$ python3 -q
>>> import numpy as np
>>> import numpy.linalg as la
>>> np.set_printoptions(suppress=True, linewidth=160)
>>> X = np.loadtxt("a.csv", delimiter=",")
>>> X
array([[ 0.3,  0.1, -0.1],
       [ 3.5,  0.2, -1.7],
       [-1.6,  0.5,  0.9],
       [-0.8,  0.4,  0.5],
       [-6.1,  0.8,  3. ],
       [ 2.2,  0.7, -1.2],
       [ 1.5,  0.9, -0.7],
       [-1.6, -1.5,  0.8],
       [ 0.4,  0.7, -0.2],
       [-1.9,  0.4,  0.9],
       [ 0.9,  0.2, -0.4],
       [-2.3,  0.7,  1.1]])
>>> dist = la.norm(X[:, None] - X[None], axis=-1)
>>> print(dist[2].round(1))
[2.2 5.7 0.  0.9 5.  4.3 3.5 2.  2.3 0.3 2.8 0.8]
>>> np.round(la.norm(X - X.mean(axis=0), axis=1), 1)
array([0.9, 4.4, 1.3, 0.4, 6.3, 3. , 2.2, 2.2, 1. , 1.6, 1.5, 2.1])
>>> U, sig, vt = la.svd(X)
>>> sig.round(1)
array([9.5, 2.4, 0.2])
>>> np.argmax(sig[:-1] / (sig[1:] + 1e-6)) + 1
np.int64(2)
>>> Y = U[:, :2] @ np.diag(sig[:2]) @ vt[:2]
>>> np.round(la.norm(X - Y) / la.norm(X), 1)
np.float64(0.0)
>>> la.matrix_rank(X, rtol=0.05)
np.int64(2)
>>> la.matrix_rank(Y)
np.int64(2)
>>> Y = np.c_[X[:, :2] @ np.array([[1, -1], [0, 1]]), np.array([1, 2, 1, 0, 1, 1, 3, 0, 1, 0, 2, 2])]
>>> Y.round(1)
array([[ 0.3, -0.2,  1. ],
       [ 3.5, -3.3,  2. ],
       [-1.6,  2.1,  1. ],
       [-0.8,  1.2,  0. ],
       [-6.1,  6.9,  1. ],
       [ 2.2, -1.5,  1. ],
       [ 1.5, -0.6,  3. ],
       [-1.6,  0.1,  0. ],
       [ 0.4,  0.3,  1. ],
       [-1.9,  2.3,  0. ],
       [ 0.9, -0.7,  2. ],
       [-2.3,  3. ,  2. ]])
>>> la.matrix_rank(Y)
np.int64(3)
>>> np.round(la.norm(la.qr(X)[0].T @ Y, axis=0) ** 2 / ((Y ** 2).sum(axis=0) + 1e-12), 1)
array([1. , 1. , 0.5])
>>> np.round(la.lstsq(X, Y[:, 0])[0], 1) + 0
array([1., 0., 0.])
>>> la.matrix_rank(np.c_[X, Y])
np.int64(4)
>>> Ac = X - X.mean(axis=0)
>>> vecs = la.svd(Ac)[2][:2]
>>> Y = Ac - Ac @ vecs.T @ vecs
>>> np.round(np.diag(vecs.T @ vecs), 1)
array([0.8, 1. , 0.2])
>>> np.round(la.norm(Y) / la.norm(Ac), 1)
np.float64(0.0)
>>> print(np.round((Ac @ vecs.T).std(axis=0), 1))
[2.7 0.6]
>>> M = np.load("out10.npy")
>>> M
array([[ 1,  0,  0,  0],
       [ 1,  1,  0,  0],
       [ 2,  1,  1,  0],
       [-1,  1, -2,  1]])
>>> lab = X[:, 0] > np.median(X[:, 0])
>>> u = X[lab].mean(axis=0) - X[~lab].mean(axis=0)
>>> print(u.round(1))
[ 3.8  0.2 -1.9]
>>> ev, vecs = la.eig(M)
>>> ev
array([1., 1., 1., 1.])
>>> np.round(np.sort(la.eigvals(la.inv(M))), 1)
array([1., 1., 1., 1.])
>>> M @ vecs[:, 0] - ev[0] * vecs[:, 0]
array([0., 0., 0., 0.])
>>> q = M.astype(float).copy()
>>> for j in range(4):
...     q[:, j] -= q[:, :j] @ (q[:, :j].T @ q[:, j])
...     q[:, j] /= la.norm(q[:, j])
... 
>>> print(q.round(1) + 0)
[[ 0.4 -0.2 -0.9  0. ]
 [ 0.4  0.5  0.1 -0.8]
 [ 0.8  0.3  0.3  0.5]
 [-0.4  0.8 -0.3  0.3]]
>>> np.round(q.T @ q, 1) + 0
array([[1., 0., 0., 0.],
       [0., 1., 0., 0.],
       [0., 0., 1., 0.],
       [0., 0., 0., 1.]])
>>> Y = M / np.sqrt((M ** 2).mean(axis=1, keepdims=True))
>>> la.matrix_rank(M - M.mean(axis=1, keepdims=True))
np.int64(3)
>>> print(la.matrix_rank(Y) == la.matrix_rank(M))
True
>>> print(Y[3].round(1))
[-0.8  0.8 -1.5  0.8]
>>> E = np.loadtxt("dump.csv", delimiter=",")
>>> E
array([[0., 1., 1.],
       [1., 0., 1.],
       [1., 1., 0.]])
>>> np.round(la.matrix_power(E, 4), 1)
array([[6., 5., 5.],
       [5., 6., 5.],
       [5., 5., 6.]])
>>> np.allclose(E @ E.T, E.T @ E)
True
>>> (E + E.T) / 2
array([[0., 1., 1.],
       [1., 0., 1.],
       [1., 1., 0.]])
>>> np.round(np.sort(np.abs(la.eigvals(E))), 1)
array([1., 1., 2.])
>>> E.inv()
Traceback (most recent call last):
  File "<python-input-50>", line 1, in <module>
    E.inv()
    ^^^^^
AttributeError: 'numpy.ndarray' object has no attribute 'inv'
>>> assert E == E.T
Traceback (most recent call last):
  File "<python-input-51>", line 1, in <module>
    assert E == E.T
           ^^^^^^^^
ValueError: The truth value of an array with more than one element is ambiguous. Use a.any() or a.all()
>>> np.trace(E)
np.float64(0.0)
>>> u = np.array([1, 1, 0])
>>> Y = E + np.outer(u, np.eye(3)[2])
>>> print(la.matrix_rank(Y - E))
1
>>> ev, vecs = la.eigh(E)
>>> vec = np.array([1, -2, 1])
>>> np.round(la.eigvalsh(E[1:, 1:]), 1)
array([-1.,  1.])
>>> vec @ E @ vec / (vec @ vec), np.round(ev[0], 1), round(float(ev[-1]), 1)
(np.float64(-1.0), np.float64(-1.0), 2.0)
>>> vec @ E @ vec
np.float64(-6.0)
>>> mat = np.loadtxt("data.csv", delimiter=",")
>>> mat
array([[-1.,  1.,  1.,  1.],
       [ 1., -1.,  1.,  1.],
       [ 1.,  1., -1.,  1.],
       [ 1.,  1.,  1., -1.]])
>>> u = np.array([-2, 3, 5, -4])
>>> Y = mat + np.outer(u, np.eye(4)[1])
>>> print(la.matrix_rank(Y - mat))
1
